% python3 -q
>>> import numpy as np
>>> import numpy.linalg as la
>>> np.set_printoptions(precision=1, suppress=True, linewidth=200)
>>> q, _ = la.qr(np.array([[-0.1, 0.8, -0.6],
...     [-0.9, -2.1, -1.1],
...     [-0.2, 1.2, 1.2],
...     [-0.2, -0.5, 0.0]]))
>>> K = q @ q.T
>>> K.round(1) + 0
array([[ 1. ,  0. ,  0. , -0.2],
       [ 0. ,  1. ,  0. ,  0.2],
       [ 0. ,  0. ,  1. ,  0.1],
       [-0.2,  0.2,  0.1,  0.1]])
>>> x = np.array([1, 2, -3, 1])
>>> K @ np.eye(4)[3]
array([-0.2,  0.2,  0.1,  0.1])
>>> np.round((K * x).sum(axis=1), 1) + 0
array([ 0.8,  2.2, -2.9,  0. ])
>>> K @ (2 * x)
array([ 1.6,  4.4, -5.8,  0.1])
>>> np.sign((K @ x).round(6))
array([ 1.,  1., -1.,  1.])
>>> (K @ x).argmax()
np.int64(1)
>>> np.round(np.einsum("ij,j->i", K, x), 1) + 0
array([ 0.8,  2.2, -2.9,  0. ])
>>> np.round(K @ x, 1) + 0
array([ 0.8,  2.2, -2.9,  0. ])
>>> rk = la.matrix_rank(K)
>>> rk
np.int64(3)
>>> null = la.svd(K)[2][rk:].T
>>> np.round(null @ null.T, 1) + 0
array([[ 0. ,  0. ,  0. ,  0.2],
       [ 0. ,  0. ,  0. , -0.2],
       [ 0. ,  0. ,  0. , -0.1],
       [ 0.2, -0.2, -0.1,  0.9]])
>>> [int(la.matrix_rank(K[:i])) for i in range(1, len(K) + 1)]
[1, 2, 3, 3]
>>> la.matrix_rank(K.T @ K), la.matrix_rank(K @ K.T)
(np.int64(3), np.int64(3))
>>> np.allclose(K @ null, 0)
True
>>> rng = np.random.default_rng(54818)
>>> lab = rng.permutation(4)
>>> lab
array([2, 1, 0, 3])
>>> B = K[lab][:, lab]
>>> round(np.trace(B), 1)
np.float64(3.0)
>>> B.round(1) + 0
array([[ 1. ,  0. ,  0. ,  0.1],
       [ 0. ,  1. ,  0. ,  0.2],
       [ 0. ,  0. ,  1. , -0.2],
       [ 0.1,  0.2, -0.2,  0.1]])
>>> np.diag(B)
array([1. , 1. , 1. , 0.1])
>>> np.round(la.det(2 * B), 1), round(la.det(B), 1)
(np.float64(0.0), np.float64(0.0))
>>> np.round(np.kron(np.eye(2, dtype=int), B), 1) + 0
array([[ 1. ,  0. ,  0. ,  0.1,  0. ,  0. ,  0. ,  0. ],
       [ 0. ,  1. ,  0. ,  0.2,  0. ,  0. ,  0. ,  0. ],
       [ 0. ,  0. ,  1. , -0.2,  0. ,  0. ,  0. ,  0. ],
       [ 0.1,  0.2, -0.2,  0.1,  0. ,  0. ,  0. ,  0. ],
       [ 0. ,  0. ,  0. ,  0. ,  1. ,  0. ,  0. ,  0.1],
       [ 0. ,  0. ,  0. ,  0. ,  0. ,  1. ,  0. ,  0.2],
       [ 0. ,  0. ,  0. ,  0. ,  0. ,  0. ,  1. , -0.2],
       [ 0. ,  0. ,  0. ,  0. ,  0.1,  0.2, -0.2,  0.1]])
>>> round(float(la.eigvals(B).sum().real), 1)
3.0
>>> round(float(la.det(B.T)), 1)
0.0
>>> round(la.det(B[::-1]), 1)
np.float64(0.0)
>>> np.round(np.poly(B), 1) + 0
array([ 1., -3.,  3., -1.,  0.])
>>> round(float(np.einsum("ij,ji->", B, B)), 1)
3.0
>>> round(float(la.eigvals(K).sum().real), 1)
3.0
>>> round(np.einsum("ij,ji->", K, K), 1)
np.float64(3.0)
>>> round(float(la.det(K.T)), 1)
0.0
>>> np.round(np.kron(np.eye(2, dtype=int), K), 1) + 0
array([[ 1. ,  0. ,  0. , -0.2,  0. ,  0. ,  0. ,  0. ],
       [ 0. ,  1. ,  0. ,  0.2,  0. ,  0. ,  0. ,  0. ],
       [ 0. ,  0. ,  1. ,  0.1,  0. ,  0. ,  0. ,  0. ],
       [-0.2,  0.2,  0.1,  0.1,  0. ,  0. ,  0. ,  0. ],
       [ 0. ,  0. ,  0. ,  0. ,  1. ,  0. ,  0. , -0.2],
       [ 0. ,  0. ,  0. ,  0. ,  0. ,  1. ,  0. ,  0.2],
       [ 0. ,  0. ,  0. ,  0. ,  0. ,  0. ,  1. ,  0.1],
       [ 0. ,  0. ,  0. ,  0. , -0.2,  0.2,  0.1,  0.1]])
>>> round(float(la.det(K[::-1])), 1)
0.0
>>> np.round(np.poly(K), 1) + 0
array([ 1., -3.,  3., -1.,  0.])
>>> np.round(la.eigvals(K), 1) + 0
array([0., 1., 1., 1.])
>>> round(np.einsum("ii->", K), 1)
np.float64(3.0)
>>> q, _ = la.qr(np.array([[-0.7, 0.3, 0.9], [-2.1, -1.1, 0.3], [-2.4, -0.4, 0.5]]))
>>> arr = 5 * q
>>> arr
array([[-1.1,  3.3, -3.6],
       [-3.2, -3.3, -2. ],
       [-3.7,  1.9,  2.8]])
>>> np.round(arr @ arr.T, 1) + 0
array([[25.,  0.,  0.],
       [ 0., 25.,  0.],
       [ 0.,  0., 25.]])
>>> np.round(la.pinv(arr), 1) + 0
array([[ 0. , -0.1, -0.1],
       [ 0.1, -0.1,  0.1],
       [-0.1, -0.1,  0.1]])
>>> la.svd(arr, compute_uv=False)
array([5., 5., 5.])
>>> np.sort(np.abs(la.eigvals(arr)))
array([5., 5., 5.])
>>> arr.inv()
Traceback (most recent call last):
  File "<python-input-50>", line 1, in <module>
    arr.inv()
    ^^^^^^^
AttributeError: 'numpy.ndarray' object has no attribute 'inv'
>>> np.round(np.trace(arr), 1)
np.float64(-1.5)
>>> np.round((arr + arr.T) / 2, 1) + 0
array([[-1.1,  0. , -3.6],
       [ 0. , -3.3, -0.1],
       [-3.6, -0.1,  2.8]])
>>> lab = rng.permutation(3)
>>> lab
array([2, 0, 1])
>>> B = arr[lab][:, lab]
>>> round(float(la.det(B)), 1), np.round(la.det(arr[lab]), 1)
(125.0, np.float64(125.0))
>>> np.allclose(B, arr)
False
>>> P = np.triu(np.array([[0, 7, -1], [-6, 9, -2], [-2, -1, -8]]), 1) + np.eye(3)
>>> B = P @ arr @ la.inv(P)
>>> la.matrix_rank(B)
np.int64(3)
>>> B
array([[-19.9, 117.9, 195.5],
       [  4.1, -36. , -75.5],
       [ -3.7,  27.6,  54.4]])
>>> A = np.load("arr.npy")
>>> A
array([[ 0.,  0., -1.],
       [ 0., -1.,  0.],
       [-1.,  0.,  0.]])
>>> A @ A
array([[1., 0., 0.],
       [0., 1., 0.],
       [0., 0., 1.]])
>>> np.sort(la.eigvals(A).real)
array([-1., -1.,  1.])
>>> np.flatnonzero(la.matrix_power((A != 0) + (A.T != 0) + np.eye(3), 3)[0])
array([0, 2])
>>> data = np.loadtxt("sample19.csv", delimiter=",")
>>> data.round(1) + 0
array([[-0.9,  2.7,  0.9],
       [-0.4, -1.1,  2.8],
       [ 0.1, -2.3,  1.9],
       [-0.1, -1.8,  2.4],
       [ 0.7, -2.9,  0.3],
       [-0.1, -1.8,  2.4],
       [-0.2, -1.5,  2.6],
       [-0.9,  1. ,  2.7],
       [-0.7,  0. ,  2.9],
       [-1. ,  1.8,  2.2],
       [ 0.2, -2.4,  1.7],
       [-0.4, -1. ,  2.8],
       [-0.2,  2.4, -1.8],
       [-0.9,  1.3,  2.6],
       [-0.7, -0.1,  2.9],
       [ 1. , -1.6, -2.4],
       [ 1. , -2.1, -1.9],
       [-1. ,  2.5,  1.3],
       [-0.4, -1. ,  2.8],
       [ 0.9, -1.2, -2.6]])
>>> rk = la.matrix_rank(data)
>>> rk
np.int64(2)
>>> null = la.svd(data)[2][rk:].T
>>> [int(la.matrix_rank(data[:i])) for i in range(1, len(data) + 1)]
[1, 2, 2, 2, 2, 2, 2, 2, 2, 2, 2, 2, 2, 2, 2, 2, 2, 2, 2, 2]
>>> np.allclose(data @ null, 0)
True
>>> np.round(data @ null, 1) + 0
array([[0.],
       [0.],
       [0.],
       [0.],
       [0.],
       [0.],
       [0.],
       [0.],
       [0.],
       [0.],
       [0.],
       [0.],
       [0.],
       [0.],
       [0.],
       [0.],
       [0.],
       [0.],
       [0.],
       [0.]])
